In [1]: import numpy as np

In [2]: from numpy import linalg as LA

In [3]: np.set_printoptions(suppress=True, linewidth=100)

In [4]: def tidy(a):
   ...:     return np.round(a, 2) + 0
   ...: 

In [5]: Y = np.array([[3, -3], [-2, 0], [2, -2]])

In [6]: data = np.kron(np.eye(3, dtype=int), Y)

In [7]: data
Out[7]: 
array([[ 3, -3,  0,  0,  0,  0],
       [-2,  0,  0,  0,  0,  0],
       [ 2, -2,  0,  0,  0,  0],
       [ 0,  0,  3, -3,  0,  0],
       [ 0,  0, -2,  0,  0,  0],
       [ 0,  0,  2, -2,  0,  0],
       [ 0,  0,  0,  0,  3, -3],
       [ 0,  0,  0,  0, -2,  0],
       [ 0,  0,  0,  0,  2, -2]])

In [8]: Y = np.c_[data[:, :5] @ np.array([[3, 0, -8, 7, -6],
   ...:     [-1, 1, 0, -8, 6],
   ...:     [-8, 4, -6, -1, 3],
   ...:     [2, -9, 9, 3, -8],
   ...:     [-8, -2, 2, 6, 8]]), np.array([-3, 1, 1, 4, -4, 0, -1, -3, -2])]

In [9]: Y
Out[9]: 
array([[ 12,  -3, -24,  45, -36,  -3],
       [ -6,   0,  16, -14,  12,   1],
       [  8,  -2, -16,  30, -24,   1],
       [-30,  39, -45, -12,  33,   4],
       [ 16,  -8,  12,   2,  -6,  -4],
       [-20,  26, -30,  -8,  22,   0],
       [-24,  -6,   6,  18,  24,  -1],
       [ 16,   4,  -4, -12, -16,  -3],
       [-16,  -4,   4,  12,  16,  -2]])

In [10]: tidy(LA.lstsq(data, Y[:, 0])[0])
Out[10]: array([ 3., -1., -8.,  2., -8.,  0.])

In [11]: print(tidy(LA.norm(LA.qr(data)[0].T @ Y, axis=0) ** 2 / ((Y ** 2).sum(axis=0) + 1e-12)))
[1.   1.   1.   1.   1.   0.78]

In [12]: th = np.radians(7)

In [13]: r_ = np.eye(6)

In [14]: r_[0, 0] = r_[1, 1] = np.cos(th)

In [15]: r_[0, 1], r_[1, 0] = -np.sin(th), np.sin(th)

In [16]: tidy(r_)
Out[16]: 
array([[ 0.99, -0.12,  0.  ,  0.  ,  0.  ,  0.  ],
       [ 0.12,  0.99,  0.  ,  0.  ,  0.  ,  0.  ],
       [ 0.  ,  0.  ,  1.  ,  0.  ,  0.  ,  0.  ],
       [ 0.  ,  0.  ,  0.  ,  1.  ,  0.  ,  0.  ],
       [ 0.  ,  0.  ,  0.  ,  0.  ,  1.  ,  0.  ],
       [ 0.  ,  0.  ,  0.  ,  0.  ,  0.  ,  1.  ]])

In [17]: Y = data @ r_.T

In [18]: tidy(LA.svd(data, compute_uv=False)), tidy(LA.svd(Y, compute_uv=False))
Out[18]: 
(array([5.31, 5.31, 5.31, 1.36, 1.36, 1.36]),
 array([5.31, 5.31, 5.31, 1.36, 1.36, 1.36]))

In [19]: tidy(Y)
Out[19]: 
array([[ 3.34, -2.61,  0.  ,  0.  ,  0.  ,  0.  ],
       [-1.99, -0.24,  0.  ,  0.  ,  0.  ,  0.  ],
       [ 2.23, -1.74,  0.  ,  0.  ,  0.  ,  0.  ],
       [ 0.  ,  0.  ,  3.  , -3.  ,  0.  ,  0.  ],
       [ 0.  ,  0.  , -2.  ,  0.  ,  0.  ,  0.  ],
       [ 0.  ,  0.  ,  2.  , -2.  ,  0.  ,  0.  ],
       [ 0.  ,  0.  ,  0.  ,  0.  ,  3.  , -3.  ],
       [ 0.  ,  0.  ,  0.  ,  0.  , -2.  ,  0.  ],
       [ 0.  ,  0.  ,  0.  ,  0.  ,  2.  , -2.  ]])

In [20]: tidy(np.abs(Y - data).max(axis=0))
Out[20]: array([0.34, 0.39, 0.  , 0.  , 0.  , 0.  ])

In [21]: x = np.array([-3, 2, -5, -4, 2, 1])

In [22]: rhs = Y @ x

In [23]: print(tidy(LA.lstsq(Y, rhs)[0]))
[-3.  2. -5. -4.  2.  1.]

In [24]: print(tidy(LA.solve(Y.T @ Y, Y.T @ rhs)))
[-3.  2. -5. -4.  2.  1.]

In [25]: tidy(LA.pinv(Y) @ Y)
Out[25]: 
array([[1., 0., 0., 0., 0., 0.],
       [0., 1., 0., 0., 0., 0.],
       [0., 0., 1., 0., 0., 0.],
       [0., 0., 0., 1., 0., 0.],
       [0., 0., 0., 0., 1., 0.],
       [0., 0., 0., 0., 0., 1.]])

In [26]: tidy(rhs)
Out[26]: array([-15.25,   5.47, -10.17,  -3.  ,  10.  ,  -2.  ,   3.  ,  -4.  ,   2.  ])

In [27]: rng = np.random.default_rng(608637)

In [28]: rhs = rhs + 0.02 * rng.normal(size=9)

In [29]: tidy(rhs)
Out[29]: array([-15.27,   5.44, -10.21,  -3.02,  10.02,  -1.98,   2.99,  -4.01,   2.03])

In [30]: beta, *_ = LA.lstsq(Y, rhs)

In [31]: beta.round()
Out[31]: array([-3.,  2., -5., -4.,  2.,  1.])

In [32]: tidy(Y.T @ (rhs - Y @ beta))
Out[32]: array([0., 0., 0., 0., 0., 0.])

In [33]: Y = data[0, 0] * data[1:] - np.outer(data[1:, 0], data[0])

In [34]: Y
Out[34]: 
array([[ 0, -6,  0,  0,  0,  0],
       [ 0,  0,  0,  0,  0,  0],
       [ 0,  0,  9, -9,  0,  0],
       [ 0,  0, -6,  0,  0,  0],
       [ 0,  0,  6, -6,  0,  0],
       [ 0,  0,  0,  0,  9, -9],
       [ 0,  0,  0,  0, -6,  0],
       [ 0,  0,  0,  0,  6, -6]])

In [35]: np.flatnonzero(~Y.round(6).any(axis=1))
Out[35]: array([1])

In [36]: tidy(data[:, 0] / data[0, 0])
Out[36]: array([ 1.  , -0.67,  0.67,  0.  ,  0.  ,  0.  ,  0.  ,  0.  ,  0.  ])

In [37]: arr = np.load("case8.npy")

In [38]: arr
Out[38]: 
array([[ 33,  -7,   0,  -7,  11, -12,  -1, -15],
       [ -7,  28,  -7,  -2,   2,  -2,   2,   7],
       [  0,  -7,  32,  -7,   0,   0,   2,  -5],
       [ -7,  -2,  -7,  33, -12,   5,   0,  10],
       [ 11,   2,   0, -12,  37,  -8,  -5, -15],
       [-12,  -2,   0,   5,  -8,  25,  12,   7],
       [ -1,   2,   2,   0,  -5,  12,  23,  14],
       [-15,   7,  -5,  10, -15,   7,  14,  28]])

In [39]: Lm = LA.cholesky(arr)

In [40]: print(tidy(np.diag(Lm) ** 2))
[33.   26.52 30.15 28.98 29.91 19.48 14.98  7.37]

In [41]: th = np.radians(54)

In [42]: r_ = np.eye(8)

In [43]: r_[4, 4] = r_[2, 2] = np.cos(th)

In [44]: r_[4, 2], r_[2, 4] = -np.sin(th), np.sin(th)

In [45]: print(tidy(r_))
[[ 1.    0.    0.    0.    0.    0.    0.    0.  ]
 [ 0.    1.    0.    0.    0.    0.    0.    0.  ]
 [ 0.    0.    0.59  0.    0.81  0.    0.    0.  ]
 [ 0.    0.    0.    1.    0.    0.    0.    0.  ]
 [ 0.    0.   -0.81  0.    0.59  0.    0.    0.  ]
 [ 0.    0.    0.    0.    0.    1.    0.    0.  ]
 [ 0.    0.    0.    0.    0.    0.    1.    0.  ]
 [ 0.    0.    0.    0.    0.    0.    0.    1.  ]]

In [46]: Y = arr @ r_.T

In [47]: print(np.allclose(arr @ arr.T, Y @ Y.T))
True

In [48]: tidy(LA.svd(arr, compute_uv=False)), tidy(LA.svd(Y, compute_uv=False))
Out[48]: 
(array([78.19, 39.69, 35.93, 27.49, 23.24, 18.57, 13.03,  2.85]),
 array([78.19, 39.69, 35.93, 27.49, 23.24, 18.57, 13.03,  2.85]))
